% python3 -q
>>> import numpy as np
>>> import numpy.linalg as la
>>> np.set_printoptions(precision=1, suppress=True, linewidth=140)
>>> K = np.array([[2, -1, -3, 1, 3],
...     [3, 0, 1, 2, -3],
...     [1, 2, 1, -1, 2],
...     [-1, 0, 2, 3, 0],
...     [0, -1, 3, 0, -2],
...     [3, 2, -2, -1, 0],
...     [0, -1, 2, -3, 0],
...     [1, 1, -1, 0, -3],
...     [-3, 3, 3, 1, 1]])
>>> K[-1] = K[0] + 3 * K[1]
>>> print(K)
[[ 2 -1 -3  1  3]
 [ 3  0  1  2 -3]
 [ 1  2  1 -1  2]
 [-1  0  2  3  0]
 [ 0 -1  3  0 -2]
 [ 3  2 -2 -1  0]
 [ 0 -1  2 -3  0]
 [ 1  1 -1  0 -3]
 [11 -1  0  7 -6]]
>>> x = np.array([5, 8, 0, 4, 3])
>>> y = K @ x
>>> print(np.round(la.pinv(K) @ K, 1) + 0)
[[1. 0. 0. 0. 0.]
 [0. 1. 0. 0. 0.]
 [0. 0. 1. 0. 0.]
 [0. 0. 0. 1. 0.]
 [0. 0. 0. 0. 1.]]
>>> print(y)
[ 15  14  23   7 -14  27 -20   4  57]
>>> print(np.round(la.solve(K.T @ K, K.T @ y), 1) + 0)
[5. 8. 0. 4. 3.]
>>> rng = np.random.default_rng(2065)
>>> y = y + 0.3 * rng.normal(size=9)
>>> print(y)
[ 15.   13.9  22.7   7.4 -13.9  26.9 -20.7   3.9  57. ]
>>> beta, *_ = la.lstsq(K, y)
>>> print(np.round(K.T @ (y - K @ beta), 1) + 0)
[0. 0. 0. 0. 0.]
>>> M = np.load("sample3.npy")
>>> print(M)
[[ 0 -2 -2 -2 -1 -2]
 [ 0  0  2 -1  1  2]
 [ 0  0  0  0 -1 -2]
 [ 0  0  0  0 -2  0]
 [ 0  0  0  0  0  2]
 [ 0  0  0  0  0  0]]
>>> x = np.array([2, 2, -1, 1, 0, -3])
>>> a = np.maximum(M @ x, 0)
>>> print(np.tanh(M @ x))
[ 1. -1.  1.  0. -1.  0.]
>>> print(M * (a > 1e-9)[:, None])
[[ 0 -2 -2 -2 -1 -2]
 [ 0  0  0  0  0  0]
 [ 0  0  0  0 -1 -2]
 [ 0  0  0  0  0  0]
 [ 0  0  0  0  0  0]
 [ 0  0  0  0  0  0]]
>>> print(a)
[2 0 6 0 0 0]
>>> print(M.T @ a)
[  0  -4  -4  -4  -8 -16]
>>> print(np.maximum(M @ (3 * x), 0))
[ 6  0 18  0  0  0]
>>> print(la.norm(M, axis=1))
[4.1 3.2 2.2 2.  2.  0. ]
>>> print(round(float(la.norm(M, 2)), 1))
5.1
>>> print(la.norm(M, axis=0))
[0.  2.  2.8 2.2 2.6 4. ]
>>> print(M[4] @ M[0])
-4
>>> print([int(la.matrix_rank(la.matrix_power(M, p))) for p in range(1, 7)])
[4, 2, 1, 0, 0, 0]
>>> print(np.prod(np.diag(M)), round(float(la.det(M)), 1))
0 0.0
>>> print(M @ M)
[[ 0  0 -4  2  4 -2]
 [ 0  0  0  0  0 -2]
 [ 0  0  0  0  0 -2]
 [ 0  0  0  0  0 -4]
 [ 0  0  0  0  0  0]
 [ 0  0  0  0  0  0]]
>>> left, sv, Vh = la.svd(M)
>>> evecs = Vh[:(sv > 1e-8).sum()]
>>> x = M[4] + 5 * M[1] + rng.integers(2) * np.eye(6)[1]
>>> print(x)
[ 0.  0. 10. -5.  5. 12.]
>>> print(np.round(evecs.T @ evecs, 1) + 0)
[[ 0.   0.   0.   0.   0.   0. ]
 [ 0.   0.4  0.2  0.4  0.   0. ]
 [ 0.   0.2  0.9 -0.1  0.   0. ]
 [ 0.   0.4 -0.1  0.7  0.   0. ]
 [ 0.   0.   0.   0.   1.   0. ]
 [ 0.   0.   0.   0.   0.   1. ]]
>>> print(np.diag(evecs.T @ evecs))
[0.  0.4 0.9 0.7 1.  1. ]
>>> print(np.allclose(evecs.T @ evecs @ x, x))
True
